>>> import numpy as np
>>> np.set_printoptions(precision=2, suppress=True, linewidth=200)
>>> def rd(a):
...     return np.round(a, 2) + 0
... 
>>> rng = np.random.default_rng(68)
>>> J = rng.normal(size=(26, 5))
>>> J = 3 * J / np.linalg.norm(J, axis=1, keepdims=True)
>>> rd(J)
array([[ 2.2 ,  1.02,  0.84,  0.02,  1.56],
       [ 1.26,  0.06,  0.51, -2.32,  1.32],
       [ 0.59, -2.25,  1.56,  0.77,  0.74],
       [-0.09, -1.34,  2.34,  0.91,  0.95],
       [-0.15,  1.69,  0.48,  2.26, -0.9 ],
       [ 0.94, -1.59, -2.34,  0.18, -0.25],
       [ 0.23,  1.14, -2.68, -0.68,  0.12],
       [ 1.54, -0.16,  0.46, -1.51,  2.03],
       [-0.26,  2.63,  0.11,  0.98, -1.01],
       [ 1.26,  2.21,  1.33, -0.84,  0.2 ],
       [ 1.39, -2.13,  0.43, -1.15, -1.  ],
       [-1.29, -0.59,  2.41, -0.41,  1.  ],
       [-1.65, -1.67,  1.52,  0.92,  0.57],
       [-0.72,  2.35,  0.52, -0.61, -1.53],
       [ 0.62, -0.04,  0.67,  2.07, -1.97],
       [ 0.72, -0.39, -2.88, -0.14, -0.09],
       [ 1.25,  1.13, -1.18, -0.16,  2.18],
       [-2.03,  0.63,  0.86, -1.72,  0.9 ],
       [-1.57, -0.98, -0.36, -1.71, -1.58],
       [ 0.74,  0.7 ,  2.67, -0.3 , -0.87],
       [-1.15, -0.19,  0.64,  2.23,  1.51],
       [-1.49,  1.78, -0.52, -0.13,  1.82],
       [-0.32, -2.61,  0.86, -0.27,  1.12],
       [-0.64,  0.69, -0.38,  1.99,  2.  ],
       [-1.53, -0.24, -1.64, -0.93,  1.75],
       [ 0.18,  1.62,  1.78,  0.21, -1.77]])
>>> x0 = np.array([1, 3, -5, 5, 5])
>>> y = J @ x0
>>> rd(np.linalg.pinv(J) @ J)
array([[1., 0., 0., 0., 0.],
       [0., 1., 0., 0., 0.],
       [0., 0., 1., 0., 0.],
       [0., 0., 0., 1., 0.],
       [0., 0., 0., 0., 1.]])
>>> y = y + 0.1 * rng.normal(size=26)
>>> rd(y)
array([  8.96,  -6.19,  -6.43,  -6.63,   9.34,   7.6 ,  14.17,   1.24,   7.04,  -2.08, -17.94, -12.23,  -6.74,  -6.91,  -2.45,  12.78,  20.51,  -8.6 , -19.11, -16.29,  13.73,  14.97,  -8.13,  23.16,
        10.08, -11.65])
>>> c, *_ = np.linalg.lstsq(J, y)
>>> rd(J.T @ (y - J @ c))
array([0., 0., 0., 0., 0.])
>>> lab = J[:, 0] > np.median(J[:, 0])
>>> u = J[lab].mean(axis=0) - J[~lab].mean(axis=0)
>>> rd(u)
array([ 1.99, -0.06, -0.43, -0.57, -0.34])
>>> ((J - J.mean(axis=0)) @ u > 0).astype(int)
array([1, 1, 1, 0, 0, 1, 1, 1, 0, 1, 1, 0, 0, 0, 1, 1, 1, 0, 0, 1, 0, 0, 0, 0, 0, 1])
>>> Xs = J - J.mean(axis=0)
>>> left, sv, VT = np.linalg.svd(Xs, full_matrices=False)
>>> np.abs(VT[0]).argmax()
np.int64(2)
>>> np.abs(left[:, 0]).argmax()
np.int64(6)
>>> rd(Xs.mean(axis=0))
array([0., 0., 0., 0., 0.])
>>> rd(sv ** 2 / (sv ** 2).sum())
array([0.26, 0.26, 0.17, 0.17, 0.14])
>>> th = np.radians(135)
>>> R = np.eye(5)
>>> R[3, 3] = R[0, 0] = np.cos(th)
>>> R[3, 0], R[0, 3] = -np.sin(th), np.sin(th)
>>> rd(R)
array([[-0.71,  0.  ,  0.  ,  0.71,  0.  ],
       [ 0.  ,  1.  ,  0.  ,  0.  ,  0.  ],
       [ 0.  ,  0.  ,  1.  ,  0.  ,  0.  ],
       [-0.71,  0.  ,  0.  , -0.71,  0.  ],
       [ 0.  ,  0.  ,  0.  ,  0.  ,  1.  ]])
>>> M2 = J @ R.T
>>> np.allclose(np.linalg.norm(J, axis=1), np.linalg.norm(M2, axis=1))
True
>>> rd(np.linalg.det(R)), rd(np.trace(R))
(np.float64(1.0), np.float64(1.59))
>>> np.allclose(J @ J.T, M2 @ M2.T)
True
>>> rd(np.abs(M2 - J).max(axis=0))
array([3.8 , 0.  , 0.  , 4.37, 0.  ])
>>> R[:, 4] @ R[:, 3]
np.float64(0.0)
>>> rd(R @ R.T)
array([[1., 0., 0., 0., 0.],
       [0., 1., 0., 0., 0.],
       [0., 0., 1., 0., 0.],
       [0., 0., 0., 1., 0.],
       [0., 0., 0., 0., 1.]])
>>> F = np.load("arr.npy")
>>> F
array([[0, 2, 2, 1, 3],
       [0, 0, 2, 0, 1],
       [0, 0, 0, 0, 1],
       [0, 0, 0, 0, 3],
       [0, 0, 0, 0, 0]])
>>> # triangular: eigenvalues sit on the diagonal
>>> left, sv, VT = np.linalg.svd(F)
>>> V = VT[:(sv > 1e-8).sum()]
>>> x0 = F[0] + 5 * F[2] + rng.integers(2) * np.eye(5)[4]
>>> x0
array([0., 2., 2., 1., 8.])
>>> np.linalg.matrix_rank(np.vstack([F, x0]))
np.int64(3)
>>> rd(np.diag(V.T @ V))
array([0. , 0.8, 1. , 0.2, 1. ])
>>> np.prod(np.diag(F)), rd(np.linalg.det(F))
(np.int64(0), np.float64(0.0))
>>> F @ F
array([[0, 0, 4, 0, 7],
       [0, 0, 0, 0, 2],
       [0, 0, 0, 0, 0],
       [0, 0, 0, 0, 0],
       [0, 0, 0, 0, 0]])
>>> cent = J[[0, 24]].astype(float)
>>> for _ in range(7):
...     lab = np.linalg.norm(J[:, None] - cent, axis=-1).argmin(axis=1)
...     cent = np.array([J[lab == j].mean(axis=0) for j in range(2)])
... 
>>> lab
array([0, 0, 0, 0, 0, 1, 1, 0, 0, 0, 0, 0, 1, 0, 0, 1, 1, 1, 1, 0, 1, 1, 1, 1, 1, 0])
>>> rd(cent[1] - cent[0])
array([-1.12, -0.6 , -1.83, -0.04,  0.93])
>>> arr = np.loadtxt("a.csv", delimiter=",")
>>> rd(arr)
array([[ 0.  ,  0.03, -0.05,  0.  ],
       [ 0.03,  0.24, -0.42, -0.03],
       [-0.05, -0.42,  0.76,  0.05],
       [ 0.  , -0.03,  0.05,  0.  ]])
>>> # null space of dimension 3
>>> left, sv, VT = np.linalg.svd(arr, full_matrices=False)
>>> rd(sv)
array([1., 0., 0., 0.])
>>> rd(left.T @ left)
array([[1., 0., 0., 0.],
       [0., 1., 0., 0.],
       [0., 0., 1., 0.],
       [0., 0., 0., 1.]])
>>> rd(np.sqrt((sv ** 2).sum())), rd(np.linalg.norm(arr))
(np.float64(1.0), np.float64(1.0))
>>> left.shape, sv.shape, VT.shape
((4, 4), (4,), (4, 4))
>>> rd(left.T @ arr @ VT.T)
array([[1., 0., 0., 0.],
       [0., 0., 0., 0.],
       [0., 0., 0., 0.],
       [0., 0., 0., 0.]])
>>> np.abs(left[:, 0]).round(6).argmax()
np.int64(2)
>>> rd(sv / sv[0])
array([1., 0., 0., 0.])
>>> np.allclose(left * sv @ VT, arr)
True
>>> evals, V = np.linalg.eigh(arr)
>>> x0 = np.array([-2, -2, 3, 3])
>>> rd(np.abs(arr).sum(axis=1).max()), rd(np.abs(evals).max())
(np.float64(1.27), np.float64(1.0))
>>> rd(np.linalg.eigvalsh(arr[1:, 1:]))
array([0., 0., 1.])
>>> (np.sign(V[:, -1].round(6)) == np.sign(V[0, -1].round(6))).astype(int)
array([1, 1, 0, 0])
>>> rd(x0 @ arr @ x0 / (x0 @ x0)), rd(evals[0]), rd(evals[-1])
(np.float64(0.57), np.float64(0.0), np.float64(1.0))
>>> evals, V = np.linalg.eigh(arr)
>>> rd(np.linalg.svd(arr, compute_uv=False))
array([1., 0., 0., 0.])
>>> rd(np.linalg.eigvalsh(arr @ arr))
array([0., 0., 0., 1.])
>>> M2 = np.array([[-8, -2, 9], [7, -5, 3], [1, -7, 8]])
>>> feats = M2 - M2.T
>>> feats
array([[  0,  -9,   8],
       [  9,   0,  10],
       [ -8, -10,   0]])
>>> # skew, so no eigenvalue has a real part
>>> left, sv, VT = np.linalg.svd(feats)
>>> rd(sv)
array([15.65, 15.65,  0.  ])
>>> M2 = left[:, :2] @ np.diag(sv[:2]) @ VT[:2]
>>> rd(np.abs(feats - M2).max())
np.float64(0.0)
>>> x0 = np.array([2, 3, 1])
>>> x0 @ feats @ x0
np.int64(0)
>>> rd(np.linalg.det(feats))
np.float64(0.0)
>>> rd(np.linalg.eigvals(feats).real)
array([0., 0., 0.])
>>> Q = np.linalg.solve(np.eye(3) - feats, np.eye(3) + feats)
>>> rd(np.linalg.det(Q))
np.float64(1.0)
>>> [round(float(x), 2) for x in np.linalg.svd(feats, compute_uv=False)[:3]]
[15.65, 15.65, 0.0]
>>> np.linalg.matrix_rank(feats, rtol=0.1)
np.int64(2)
>>> u = np.array([2, 1])
>>> np.array([np.convolve(row, u, "same") for row in feats])
array([[  0, -18,   7],
       [ 18,   9,  20],
       [-16, -28, -10]])
>>> np.polyval(u, feats[0])
array([  1, -17,  17])
>>> M2 = feats / np.sqrt((feats ** 2).mean(axis=1, keepdims=True))
>>> rd(feats - feats.mean(axis=1, keepdims=True))
array([[ 0.33, -8.67,  8.33],
       [ 2.67, -6.33,  3.67],
       [-2.  , -4.  ,  6.  ]])
>>> rd(M2[1])
array([1.16, 0.  , 1.29])
>>> np.linalg.matrix_rank(feats - feats.mean(axis=1, keepdims=True))
np.int64(2)
>>> m1 = np.vander(np.arange(6) - 2, 4, increasing=True)
>>> m1
array([[ 1, -2,  4, -8],
       [ 1, -1,  1, -1],
       [ 1,  0,  0,  0],
       [ 1,  1,  1,  1],
       [ 1,  2,  4,  8],
       [ 1,  3,  9, 27]])
>>> # row 5 dominates
>>> x0 = np.array([1, -1, -4, -1])
>>> y = m1 @ x0
>>> c, lr = np.zeros(4), 1 / np.linalg.norm(m1, 2) ** 2
>>> for i in range(20):
...     c -= lr * m1.T @ (m1 @ c - y)
...     if i % 5 == 0: print(i, round(np.linalg.norm(m1 @ c - y), 2))
... 
0 19.77
5 15.47
10 12.16
15 9.62
>>> rd(np.linalg.cond(m1))
np.float64(23.64)
>>> W = np.array([[3, -3, 2, 1], [2, -2, 2, 1], [-3, -2, -3, 3], [-2, 2, -3, -2]])
>>> c = np.array([3, 1, 2, 3])
>>> H = np.maximum(m1 @ W + c, 0)
>>> H
array([[ 6,  0, 12, 30],
       [ 3,  0,  2,  8],
       [ 6,  0,  4,  4],
       [ 3,  0,  0,  6],
       [ 0,  2,  0,  2],
       [ 0, 28,  0,  0]])
>>> rd((H > 0).mean(axis=0))
array([0.67, 0.33, 0.5 , 0.83])
>>> cent = np.array([[2, -3, 1], [3, 0, 0], [-2, -3, 2], [3, -3, -1]])
>>> H @ cent
array([[  78, -144,    0],
       [  26,  -39,   -1],
       [  16,  -42,   10],
       [  24,  -27,   -3],
       [  12,   -6,   -2],
       [  84,    0,    0]])
>>> M2 = H + rng.integers(-2, 3, (6, 2)) @ rng.integers(-2, 3, (2, 4))
>>> M2
array([[ 8,  2, 13, 36],
       [ 1,  2,  3, 10],
       [ 8,  2,  5, 10],
       [ 5, -4, -2,  0],
       [-2,  6,  2,  8],
       [ 2, 30,  1,  6]])
>>> np.abs(M2 - H).sum(axis=1)
array([11,  7, 11, 14, 14, 11])
>>> M = np.load("test3.npy")
>>> M
array([[ 0.9,  0.5,  1.9, -2. ,  0.2, -1.2,  0.3],
       [-0.8,  1.6,  0.3,  0.2, -0.7,  0.4,  0. ],
       [-1.4, -0.7, -0.9,  1.7, -0.5,  1.5, -1.8],
       [ 1.4,  0.5, -0.6,  0.5,  0.1,  0.1,  0.2]])
>>> M2 = np.array([[0, 2], [3, 0], [2, 1], [1, 0], [3, 1], [0, 3], [0, 3]])
>>> rd(np.einsum("ij,ij->i", M, M))
array([10.24,  3.98, 11.89,  2.88])
>>> rd(np.einsum("ik,kj->ji", M, M2))
array([[ 3.9,  3.5, -3.7,  1.1],
       [ 1.2, -0.8, -5.1,  3.2]])
>>> rd(np.einsum("ij->j", M))
array([ 0.1,  1.9,  0.7,  0.4, -0.9,  0.8, -1.3])
>>> rd(np.einsum("ik,kj->ij", M, M2))
array([[ 3.9,  1.2],
       [ 3.5, -0.8],
       [-3.7, -5.1],
       [ 1.1,  3.2]])
>>> np.vstack([M, M2.T]).shape
(6, 7)
>>> th = np.radians(135)
>>> R = np.eye(7)
>>> R[4, 4] = R[3, 3] = np.cos(th)
>>> R[4, 3], R[3, 4] = -np.sin(th), np.sin(th)
>>> rd(R)
array([[ 1.  ,  0.  ,  0.  ,  0.  ,  0.  ,  0.  ,  0.  ],
       [ 0.  ,  1.  ,  0.  ,  0.  ,  0.  ,  0.  ,  0.  ],
       [ 0.  ,  0.  ,  1.  ,  0.  ,  0.  ,  0.  ,  0.  ],
       [ 0.  ,  0.  ,  0.  , -0.71,  0.71,  0.  ,  0.  ],
       [ 0.  ,  0.  ,  0.  , -0.71, -0.71,  0.  ,  0.  ],
       [ 0.  ,  0.  ,  0.  ,  0.  ,  0.  ,  1.  ,  0.  ],
       [ 0.  ,  0.  ,  0.  ,  0.  ,  0.  ,  0.  ,  1.  ]])
>>> M2 = M @ R.T
>>> rd(np.linalg.svd(M, compute_uv=False)), rd(np.linalg.svd(M2, compute_uv=False))
(array([4.51, 2.1 , 1.81, 0.99]), array([4.51, 2.1 , 1.81, 0.99]))
>>> rd(np.linalg.det(R)), rd(np.trace(R))
(np.float64(1.0), np.float64(3.59))
>>> np.allclose(np.linalg.norm(M, axis=1), np.linalg.norm(M2, axis=1))
True
>>> x0 = np.array([1, 0, 0, 0, 0, 3, 2])
>>> rd(np.abs(np.linalg.eigvals(R)))
array([1., 1., 1., 1., 1., 1., 1.])
>>> rd(np.linalg.norm(x0)), rd(np.linalg.norm(R @ x0))
(np.float64(3.74), np.float64(3.74))
>>> rd(np.sort(np.abs(np.degrees(np.angle(np.linalg.eigvals(R))))))
array([  0.,   0.,   0.,   0.,   0., 135., 135.])
>>> 7 - np.linalg.matrix_rank(R - np.eye(7), tol=1e-8)
np.int64(5)
>>> R.T @ (R @ x0)
array([1., 0., 0., 0., 0., 3., 2.])
>>> [p for p in range(1, 25) if np.allclose(np.linalg.matrix_power(R, p), np.eye(7))]
[8, 16, 24]
>>> W0 = np.loadtxt("data.csv", delimiter=",")
>>> W0
array([[-1.2, -1.1, -0.7, -0.4],
       [ 0.6,  0.3, -0.6, -0.6],
       [ 1.4,  2.2,  0. ,  0.7],
       [-0.6,  0.9,  0.3, -0.6],
       [ 0.9,  0.5,  0. ,  1.5],
       [-1.2, -0.3,  0.1,  0.5]])
>>> x0 = np.array([5, 4, -9, 3])
>>> y = W0 @ x0
>>> rd(y)
array([-5.3,  7.8, 17.9, -3.9, 11. , -6.6])
>>> rd(np.linalg.lstsq(W0, y)[0])
array([ 5.,  4., -9.,  3.])
>>> y = y + 0.02 * rng.normal(size=6)
>>> rd(y)
array([-5.29,  7.79, 17.88, -3.89, 10.99, -6.63])
>>> c, *_ = np.linalg.lstsq(W0, y)
>>> rd(c)
array([ 5.01,  3.99, -8.99,  2.98])
>>> rd(np.linalg.norm(y - W0 @ c))
np.float64(0.03)
>>> [round(float(np.linalg.norm(np.linalg.solve(W0.T @ W0 + lam * np.eye(4), W0.T @ y))), 2) for lam in (0, 1, 10, 100)]
[11.43, 7.36, 3.63, 0.72]
>>> cent = 10 * np.array([[-0.2, -1.2, -0.8, 0.4], [-1.3, 0.5, -0.3, -1.9]])
>>> lab = rng.integers(0, 2, 15)
>>> X = cent[lab] + rng.normal(size=(15, 4))
>>> rd(X)
array([[ -0.58, -10.9 ,  -7.56,   3.18],
       [ -0.44, -11.49,  -9.06,   4.24],
       [ -1.96, -11.8 ,  -6.02,   5.09],
       [-12.48,   6.94,  -2.82, -17.83],
       [ -1.91, -12.67,  -7.85,   4.54],
       [-11.96,   6.52,  -2.18, -20.66],
       [-12.25,   5.7 ,  -3.43, -20.15],
       [-13.15,   5.48,  -2.27, -18.49],
       [ -2.22, -12.15,  -7.23,   3.26],
       [-12.63,   5.69,  -4.36, -18.71],
       [-13.55,   3.65,  -2.97, -18.05],
       [ -1.37, -12.58,  -7.38,   4.26],
       [-12.38,   4.99,  -1.6 , -19.1 ],
       [-13.9 ,   2.95,  -2.53, -19.31],
       [ -1.83, -11.91,  -6.86,   3.64]])
>>> x0 = np.array([2, 0, 0, 3])
>>> y = X @ x0
>>> c, lr = np.zeros(4), 1 / np.linalg.norm(X, 2) ** 2
>>> for i in range(20):
...     c -= lr * X.T @ (X @ c - y)
...     if i % 5 == 0: print(i, round(np.linalg.norm(X @ c - y), 2))
... 
0 22.02
5 4.87
10 2.85
15 2.71
>>> rd(c)
array([ 2.  , -0.44,  0.59,  2.79])
